In [1]: import numpy as np

In [2]: import numpy.linalg as la

In [3]: np.set_printoptions(precision=4, suppress=True, linewidth=160, floatmode="fixed")

In [4]: m1 = np.load("x.npy")

In [5]: m1
Out[5]: 
array([[ 5,  6,  6,  5,  6,  7,  8,  3,  8],
       [ 4,  9,  4,  3, 11, 10, 10,  5,  8],
       [ 0,  3,  0,  2,  0,  2,  3,  0,  2],
       [ 5,  6,  5,  2,  5,  2,  1,  1,  2],
       [ 7,  9,  7,  4,  5,  8,  7,  4,  5],
       [ 6,  6,  5,  2,  6,  5,  1,  6,  3],
       [ 4, 10,  4,  4,  6,  9,  7,  6,  6],
       [ 0,  3,  0,  2,  0,  2,  3,  0,  2],
       [ 3,  2,  4,  0,  6,  2,  1,  4,  3],
       [ 4,  6,  3,  2,  3,  6,  3,  3,  3],
       [ 6,  3,  4,  0,  6,  5,  1,  6,  3],
       [ 3,  6,  5,  4,  2,  2,  4,  1,  2],
       [ 3,  7,  4,  2,  5,  4,  4,  1,  3],
       [ 5,  3,  1,  0,  2,  4,  1,  2,  0],
       [ 3,  4,  0,  2,  0,  5,  3,  2,  2],
       [ 1,  1,  3,  2,  0,  1,  3,  1,  2],
       [ 0,  0,  0,  0,  0,  0,  0,  0,  0],
       [ 4,  2,  3,  1,  6,  4,  2,  2,  4],
       [ 2,  2,  1,  0,  2,  1,  1,  0,  0],
       [ 6,  5,  6,  0,  8,  5,  4,  2,  5],
       [ 5,  3,  4,  0,  5,  2,  1,  1,  2],
       [ 3,  6,  4,  4,  2,  4,  7,  1,  4],
       [ 4,  3,  2,  0,  3,  6,  3,  3,  3],
       [ 1,  2,  2,  0,  3,  3,  3,  1,  3],
       [ 3,  3,  1,  1,  5,  4,  3,  1,  2],
       [ 2,  2,  1,  0,  2,  1,  1,  0,  0],
       [ 0,  3,  1,  2,  0,  0,  0,  0,  0],
       [ 4,  5,  0,  3,  3,  8,  5,  3,  4],
       [ 3,  4,  5,  2,  5,  3,  5,  4,  3],
       [ 4,  2,  3,  1,  6,  4,  2,  2,  4],
       [ 0,  3,  1,  2,  0,  0,  0,  0,  0],
       [ 6,  7,  4,  3,  8,  7,  6,  2,  6],
       [ 5,  6,  5,  2,  5,  2,  1,  1,  2]])

In [6]: vec = np.array([5, 3, -1, 4, 1, 2, -2, 1, 0])

In [7]: a = np.maximum(m1 @ vec, 0)

In [8]: np.maximum(m1 @ (3 * vec), 0)
Out[8]: 
array([192, 213,  45, 162, 246, 213, 234,  45,  87, 165, 165, 129, 138, 129, 123,  30,   0, 117,  51, 153, 114, 126, 117,  39, 105,  51,  48, 177, 105, 117,
        48, 213, 162])

In [9]: np.tanh(m1 @ vec)
Out[9]: 
array([1.0000, 1.0000, 1.0000, 1.0000, 1.0000, 1.0000, 1.0000, 1.0000, 1.0000, 1.0000, 1.0000, 1.0000, 1.0000, 1.0000, 1.0000, 1.0000, 0.0000, 1.0000, 1.0000,
       1.0000, 1.0000, 1.0000, 1.0000, 1.0000, 1.0000, 1.0000, 1.0000, 1.0000, 1.0000, 1.0000, 1.0000, 1.0000, 1.0000])

In [10]: print(np.flatnonzero(a > 1e-9))
[ 0  1  2  3  4  5  6  7  8  9 10 11 12 13 14 15 17 18 19 20 21 22 23 24 25 26 27 28 29 30 31 32]

In [11]: C2 = np.cov(m1, rowvar=False)

In [12]: np.argwhere(np.triu(np.abs(np.corrcoef(m1.T)) > 0.8, 1))
Out[12]: 
array([[5, 8],
       [6, 8]])

In [13]: print(np.argsort(-m1.std(axis=0).round(6), kind="stable"))
[4 5 6 1 8 2 0 7 3]

In [14]: Ac = (m1 - m1.mean(axis=0)) / m1.std(axis=0)

In [15]: print(np.argwhere(np.abs(Ac) > 2))
[[ 0  3]
 [ 0  8]
 [ 1  4]
 [ 1  5]
 [ 1  6]
 [ 1  8]
 [ 4  2]
 [ 5  7]
 [ 6  1]
 [ 6  7]
 [10  7]]

In [16]: coef = la.lstsq(np.delete(Ac, 4, axis=1), Ac[:, 4])[0]

In [17]: np.round(1 - np.var(Ac[:, 4] - np.delete(Ac, 4, axis=1) @ coef), 4)
Out[17]: np.float64(0.8893)

In [18]: np.abs(coef).argmax()
Out[18]: np.int64(7)

In [19]: vec = np.array([1, -1, -1, -1, 1, 0, 1, 3, -2])

In [20]: y = m1 @ vec

In [21]: np.round(la.solve(m1.T @ m1, m1.T @ y), 4) + 0
Out[21]: array([ 1.0000, -1.0000, -1.0000, -1.0000,  1.0000,  0.0000,  1.0000,  3.0000, -2.0000])

In [22]: y
Out[22]: array([-5,  8, -6, -3,  1, 12,  5, -6, 10,  2, 18, -7, -4, 10,  2, -3,  0,  4,  2,  3,  3, -7,  8,  0,  5,  2, -6,  5,  8,  4, -6,  0, -3])

In [23]: np.round(la.lstsq(m1, y)[0], 4) + 0
Out[23]: array([ 1.0000, -1.0000, -1.0000, -1.0000,  1.0000,  0.0000,  1.0000,  3.0000, -2.0000])

In [24]: rng = np.random.default_rng(71)

In [25]: y = y + 0.3 * rng.normal(size=33)

In [26]: y
Out[26]: 
array([-4.9854,  8.1554, -6.0330, -3.0267,  1.1508, 12.1532,  5.1035, -6.4263,  9.8291,  1.9080, 18.2219, -6.9864, -4.1182, 10.1133,  2.0978, -3.3425,  0.1624,
        3.8726,  2.0638,  3.1384,  2.7125, -6.6381,  7.6970,  0.2578,  5.1926,  1.9477, -5.6340,  4.8147,  7.5908,  4.0065, -6.2807, -0.0223, -2.9194])

In [27]: coef, *_ = la.lstsq(m1, y)

In [28]: [round(float(la.norm(la.solve(m1.T @ m1 + lam * np.eye(9), m1.T @ y))), 2) for lam in (0, 1, 10, 100)]
Out[28]: [4.36, 4.1, 3.11, 1.6]

In [29]: np.round(m1.T @ (y - m1 @ coef), 4) + 0
Out[29]: array([0.0000, 0.0000, 0.0000, 0.0000, 0.0000, 0.0000, 0.0000, 0.0000, 0.0000])

In [30]: print(np.round(la.norm(y - m1 @ coef), 4))
1.166
